$ ipython --no-banner

In [1]: import numpy as np

In [2]: from numpy import linalg as LA

In [3]: np.set_printoptions(precision=2, suppress=True, linewidth=160)

In [4]: tidy = lambda a: np.round(a, 2) + 0

In [5]: F = np.load("dump.npy")

In [6]: F
Out[6]: 
array([[ 1.81,  3.48,  2.35],
       [-0.24,  5.39,  3.18],
       [ 0.9 ,  0.72,  0.06],
       [-1.89, -5.4 , -3.16]])

In [7]: x0 = np.array([5, 2, 4])

In [8]: tidy((F * x0).sum(axis=1))
Out[8]: array([ 25.41,  22.3 ,   6.18, -32.89])

In [9]: (F @ x0).argmax()
Out[9]: np.int64(0)

In [10]: tidy(F @ x0)
Out[10]: array([ 25.41,  22.3 ,   6.18, -32.89])

In [11]: tidy(F @ np.ones(3))
Out[11]: array([  7.64,   8.33,   1.68, -10.45])

In [12]: np.sign((F @ x0).round(6))
Out[12]: array([ 1.,  1.,  1., -1.])

In [13]: other = np.c_[F[:, :1] @ np.array([[0]]), np.array([-1, -5, 4, 2])]

In [14]: other
Out[14]: 
array([[ 0., -1.],
       [ 0., -5.],
       [ 0.,  4.],
       [ 0.,  2.]])

In [15]: tidy(LA.lstsq(F, other[:, 0])[0])
Out[15]: array([0., 0., 0.])

In [16]: tidy(LA.norm(other - F @ LA.lstsq(F, other)[0], axis=0))
Out[16]: array([0.  , 1.27])

In [17]: E = np.load("w.npy")

In [18]: E
Out[18]: 
array([[ 1., -2., -4.],
       [-2., -2.,  2.],
       [-4.,  2.,  1.]])

In [19]: q = E.astype(float).copy()

In [20]: for j in range(3):
    ...:     q[:, j] -= q[:, :j] @ (q[:, :j].T @ q[:, j])
    ...:     q[:, j] /= LA.norm(q[:, j])
    ...: 

In [21]: tidy(q.T @ q)
Out[21]: 
array([[1., 0., 0.],
       [0., 1., 0.],
       [0., 0., 1.]])

In [22]: W1 = np.array([[-2, -1, -1, 0], [-2, -3, 0, -2], [-2, 0, 2, -3]])

In [23]: c = np.array([6, -1, -1, -7])

In [24]: act = np.maximum(E @ W1 + c, 0)

In [25]: tidy((act > 0).mean(axis=0))
Out[25]: array([1.  , 0.67, 0.67, 0.33])

In [26]: act
Out[26]: 
array([[16.,  4.,  0.,  9.],
       [10.,  7.,  5.,  0.],
       [ 8.,  0.,  5.,  0.]])

In [27]: LA.matrix_rank(act)
Out[27]: np.int64(3)

In [28]: W2 = np.array([[-3, 0, -2], [-2, 2, 0], [3, 2, -2], [-3, -1, -2]])

In [29]: (act @ W2).round(6).argmax(axis=1)
Out[29]: array([1, 1, 1])

In [30]: W1 @ W2
Out[30]: 
array([[ 5, -4,  6],
       [18, -4,  8],
       [21,  7,  6]])

In [31]: ev, vecs = LA.eig(E)

In [32]: np.prod(ev)
Out[32]: np.float64(54.0)

In [33]: tidy(E @ vecs[:, 0] - ev[0] * vecs[:, 0])
Out[33]: array([0., 0., 0.])

In [34]: tidy(np.sort(LA.eigvals(E.T)))
Out[34]: array([-3., -3.,  6.])

In [35]: tidy(ev)
Out[35]: array([-3.,  6., -3.])

In [36]: tidy(np.sort(LA.eigvals(LA.inv(E))))
Out[36]: array([-0.33, -0.33,  0.17])

In [37]: ev, vecs = LA.eigh(E)

In [38]: tidy(LA.eigvalsh(E @ E))
Out[38]: array([ 9.,  9., 36.])

In [39]: np.abs(vecs[:, -1]).round(6).argmax()
Out[39]: np.int64(0)

In [40]: tidy(vecs.T @ vecs)
Out[40]: 
array([[1., 0., 0.],
       [0., 1., 0.],
       [0., 0., 1.]])

In [41]: np.unique(ev.round(6) + 0, return_counts=True)[1]
Out[41]: array([2, 1])

In [42]: tidy(vecs @ np.diag(ev) @ vecs.T)
Out[42]: 
array([[ 1., -2., -4.],
       [-2., -2.,  2.],
       [-4.,  2.,  1.]])

In [43]: tidy(ev)
Out[43]: array([-3., -3.,  6.])

In [44]: tidy(LA.eigvalsh(E + -3 * np.eye(3)))
Out[44]: array([-6., -6.,  3.])

In [45]: arr = np.load("block14.npy")

In [46]: arr
Out[46]: 
array([[ -1.  ,  -8.13,   4.04, -21.98],
       [ -5.93,   7.03,  -1.1 ,  13.11],
       [ 11.93,  -9.03,  -0.03, -12.  ],
       [ -9.08,   2.99,   1.96,   0.06]])

In [47]: x0 = np.array([-8, -8, 4, 0])

In [48]: y = arr @ x0

In [49]: c, lr = np.zeros(4), 1 / LA.norm(arr, 2) ** 2

In [50]: for i in range(150):
    ...:     c -= lr * arr.T @ (arr @ c - y)
    ...:     if i % 50 == 0: print(i, round(LA.norm(arr @ c - y), 2))
    ...: 
0 78.45
50 3.32
100 3.3

In [51]: tidy(c)
Out[51]: array([-5.5 ,  0.37,  1.85, -3.63])

In [52]: tidy(LA.cond(arr))
Out[52]: np.float64(951.16)

In [53]: proj = F @ LA.solve(F.T @ F, F.T)

In [54]: tidy(np.trace(proj))
Out[54]: np.float64(3.0)

In [55]: tidy(proj @ F[:, 2])
Out[55]: array([ 2.35,  3.18,  0.06, -3.16])

In [56]: f = np.array([-2, -1])

In [57]: tidy(np.cross(arr[2, :3], arr[0, :3]))
Out[57]: array([ -36.73,  -48.17, -106.02])

In [58]: np.polyval(f, arr[2])
Out[58]: array([-24.86,  17.06,  -0.94,  23.  ])

In [59]: tidy(np.convolve(arr[2], f))
Out[59]: array([-23.86,   6.13,   9.09,  24.03,  12.  ])
